% ipython --no-banner

In [1]: import numpy as np

In [2]: from numpy import linalg as LA

In [3]: np.set_printoptions(precision=2, suppress=True, linewidth=160, legacy="1.25")

In [4]: rnd = lambda a: np.round(a, 2) + 0

In [5]: arr = np.load("x.npy")

In [6]: arr
Out[6]: 
array([[ 2,  0, -2,  2, -1, -1],
       [ 0, -2,  0,  0,  0,  0],
       [-1,  0, -2,  0, -2,  2],
       [ 0,  0,  2, -1,  1,  1],
       [-1,  0,  0,  2, -2,  0],
       [-1,  0,  2,  2, -2,  1]])

In [7]: # 2 groups of indices that never mix

In [8]: left, s, vt = LA.svd(arr)

In [9]: rnd(s)
Out[9]: array([5.15, 4.32, 3.16, 2.  , 1.33, 0.06])

In [10]: M2 = left[:, :5] @ np.diag(s[:5]) @ vt[:5]

In [11]: rnd(np.abs(arr - M2).max())
Out[11]: 0.03

In [12]: LA.matrix_rank(M2)
Out[12]: 5

In [13]: rnd(np.sort(np.abs(LA.eigvals(arr))))
Out[13]: array([0.11, 1.61, 2.  , 2.47, 3.15, 4.4 ])

In [14]: rnd(LA.det(arr))
Out[14]: -12.0

In [15]: arr @ arr
Out[15]: 
array([[ 8,  0,  2, -2,  8, -5],
       [ 0,  4,  0,  0,  0,  0],
       [ 0,  0, 10, -2,  5, -1],
       [-4,  0, -4,  5, -9,  4],
       [ 0,  0,  6, -8,  7,  3],
       [-3,  0,  4, -6,  1,  8]])

In [16]: np.allclose(arr @ arr.T, arr.T @ arr)
Out[16]: False

In [17]: rnd(np.abs(LA.eigvals(arr)).max())
Out[17]: 4.4

In [18]: LA.matrix_power(arr, 4)
Out[18]: 
array([[  87,    0,   72,  -64,  143,  -66],
       [   0,   16,    0,    0,    0,    0],
       [  11,    0,  134,  -64,  102,  -11],
       [ -64,    0, -106,   89, -156,   49],
       [  23,    0,  146, -126,  154,    7],
       [ -24,    0,   96,  -88,   65,   54]])

In [19]: mat = np.load("w.npy")

In [20]: mat
Out[20]: 
array([[ 1,  0,  0,  2,  3,  0,  0, -1],
       [-1,  1,  0,  2,  0,  0,  0, -3],
       [ 0,  0,  3,  0,  0, -3, -2,  0],
       [ 0,  1,  0, -3, -3,  0,  0, -1],
       [ 2,  0,  0, -2, -3,  0,  0, -1],
       [ 0,  0,  3,  0,  0,  3, -2,  0],
       [ 0,  0,  1,  0,  0,  0, -2,  0],
       [-2, -2,  0,  0, -2,  0,  0, -1]])

In [21]: M2 = mat / np.sqrt((mat ** 2).mean(axis=1, keepdims=True))

In [22]: LA.matrix_rank(mat - mat.mean(axis=1, keepdims=True))
Out[22]: 7

In [23]: rnd(M2[0])
Out[23]: array([ 0.73,  0.  ,  0.  ,  1.46,  2.19,  0.  ,  0.  , -0.73])

In [24]: rnd(LA.norm(M2, axis=1))
Out[24]: array([2.83, 2.83, 2.83, 2.83, 2.83, 2.83, 2.83, 2.83])

In [25]: LA.matrix_rank(M2) == LA.matrix_rank(mat)
Out[25]: True

In [26]: r0 = np.array([3, 1])

In [27]: np.convolve(arr[1], r0)
Out[27]: array([ 0, -6, -2,  0,  0,  0,  0])

In [28]: np.array([np.convolve(row, r0, "same") for row in arr])
Out[28]: 
array([[ 6,  2, -6,  4, -1, -4],
       [ 0, -6, -2,  0,  0,  0],
       [-3, -1, -6, -2, -6,  4],
       [ 0,  0,  6, -1,  2,  4],
       [-3, -1,  0,  6, -4, -2],
       [-3, -1,  6,  8, -4,  1]])

In [29]: (mat != 0).astype(int)
Out[29]: 
array([[1, 0, 0, 1, 1, 0, 0, 1],
       [1, 1, 0, 1, 0, 0, 0, 1],
       [0, 0, 1, 0, 0, 1, 1, 0],
       [0, 1, 0, 1, 1, 0, 0, 1],
       [1, 0, 0, 1, 1, 0, 0, 1],
       [0, 0, 1, 0, 0, 1, 1, 0],
       [0, 0, 1, 0, 0, 0, 1, 0],
       [1, 1, 0, 0, 1, 0, 0, 1]])

In [30]: (LA.matrix_power((mat != 0) + (mat.T != 0) + np.eye(8), 8) > 0).astype(int)
Out[30]: 
array([[1, 1, 0, 1, 1, 0, 0, 1],
       [1, 1, 0, 1, 1, 0, 0, 1],
       [0, 0, 1, 0, 0, 1, 1, 0],
       [1, 1, 0, 1, 1, 0, 0, 1],
       [1, 1, 0, 1, 1, 0, 0, 1],
       [0, 0, 1, 0, 0, 1, 1, 0],
       [0, 0, 1, 0, 0, 1, 1, 0],
       [1, 1, 0, 1, 1, 0, 0, 1]])

In [31]: rnd(LA.det(mat))
Out[31]: 3720.0

In [32]: mat @ mat
Out[32]: 
array([[  9,   4,   0, -10, -10,   0,   0,  -5],
       [  4,   9,   0,  -6,  -3,   0,   0,  -1],
       [  0,   0,  -2,   0,   0, -18,   4,   0],
       [ -5,   0,   0,  17,  20,   0,   0,   4],
       [ -2,   0,   0,  16,  23,   0,   0,   4],
       [  0,   0,  16,   0,   0,   0,  -8,   0],
       [  0,   0,   1,   0,   0,  -3,   2,   0],
       [ -2,   0,   0,  -4,   2,   0,   0,  11]])

In [33]: M2 = np.array([[-2, -8],
    ...:     [3, 2],
    ...:     [-9, 3],
    ...:     [1, 2],
    ...:     [-8, 6],
    ...:     [4, -7],
    ...:     [-5, -9],
    ...:     [-2, 0]])

In [34]: np.einsum("ij,ij->i", mat, mat)
Out[34]: array([15, 15, 22, 20, 18, 22,  5, 13])

In [35]: LA.matrix_rank(np.vstack([mat, M2.T]))
Out[35]: 8

In [36]: vec = np.array([2, 7, 3, 2, 4, 8, 3, 5])

In [37]: mat @ vec
Out[37]: array([ 13,  -6, -21, -16, -17,  27,  -3, -31])

In [38]: mat @ (2 * vec)
Out[38]: array([ 26, -12, -42, -32, -34,  54,  -6, -62])

In [39]: F = np.load("out8.npy")

In [40]: F
Out[40]: 
array([[ 0,  1,  0,  2,  1,  0,  0],
       [ 1,  2,  2,  2,  0,  2,  0],
       [ 2,  0,  1,  0,  2,  1,  2],
       [ 0,  1,  0,  2,  2,  0,  1],
       [ 1,  1,  0,  2,  2,  1,  1],
       [ 2,  0,  0,  2,  2,  1,  2],
       [ 0,  2,  2,  0,  0,  2,  2],
       [ 2,  2,  0,  2,  1,  1,  1],
       [ 5, 11, 10, 12,  1, 10,  0]])

In [41]: r0, v = F[6], F[5]

In [42]: r0 @ r0
Out[42]: 16

In [43]: p = (r0 @ v) / (r0 @ r0) * r0

In [44]: v - p
Out[44]: array([ 2.  , -0.75, -0.75,  2.  ,  2.  ,  0.25,  1.25])

In [45]: np.outer(r0, v)
Out[45]: 
array([[0, 0, 0, 0, 0, 0, 0],
       [4, 0, 0, 4, 4, 2, 4],
       [4, 0, 0, 4, 4, 2, 4],
       [0, 0, 0, 0, 0, 0, 0],
       [0, 0, 0, 0, 0, 0, 0],
       [4, 0, 0, 4, 4, 2, 4],
       [4, 0, 0, 4, 4, 2, 4]])

In [46]: (v - p) @ r0
Out[46]: 0.0

In [47]: LA.matrix_rank(np.outer(r0, v))
Out[47]: 1

In [48]: rnd(LA.norm(r0 + v) ** 2 + LA.norm(r0 - v) ** 2)
Out[48]: 66.0

In [49]: rng = np.random.default_rng(2902)

In [50]: z = rng.permutation(6)

In [51]: z
Out[51]: array([5, 1, 0, 2, 4, 3])

In [52]: M2 = arr[z][:, z]

In [53]: np.allclose(M2, arr)
Out[53]: False

In [54]: M2 = np.c_[F[:, :2] @ np.array([[0, -1], [-1, 2]]), np.array([-2, 3, 2, 0, 2, -2, -1, -2, 2])]

In [55]: M2
Out[55]: 
array([[ -1,   2,  -2],
       [ -2,   3,   3],
       [  0,  -2,   2],
       [ -1,   2,   0],
       [ -1,   1,   2],
       [  0,  -2,  -2],
       [ -2,   4,  -1],
       [ -2,   2,  -2],
       [-11,  17,   2]])

In [56]: rnd(LA.norm(M2 - F @ LA.lstsq(F, M2)[0], axis=0))
Out[56]: array([0.  , 0.  , 2.68])

In [57]: LA.matrix_rank(M2)
Out[57]: 3

In [58]: LA.matrix_rank(np.c_[F, M2])
Out[58]: 8

In [59]: proj = M2 @ LA.solve(M2.T @ M2, M2.T)

In [60]: LA.matrix_rank(np.eye(9) - proj)
Out[60]: 6

In [61]: rnd(LA.eigvalsh(proj))
Out[61]: array([0., 0., 0., 0., 0., 0., 1., 1., 1.])

In [62]: np.allclose(proj @ proj, proj)
Out[62]: True

In [63]: rnd(np.trace(proj))
Out[63]: 3.0

In [64]: rnd(np.diag(proj))
Out[64]: array([0.17, 0.26, 0.48, 0.03, 0.14, 0.53, 0.16, 0.33, 0.89])
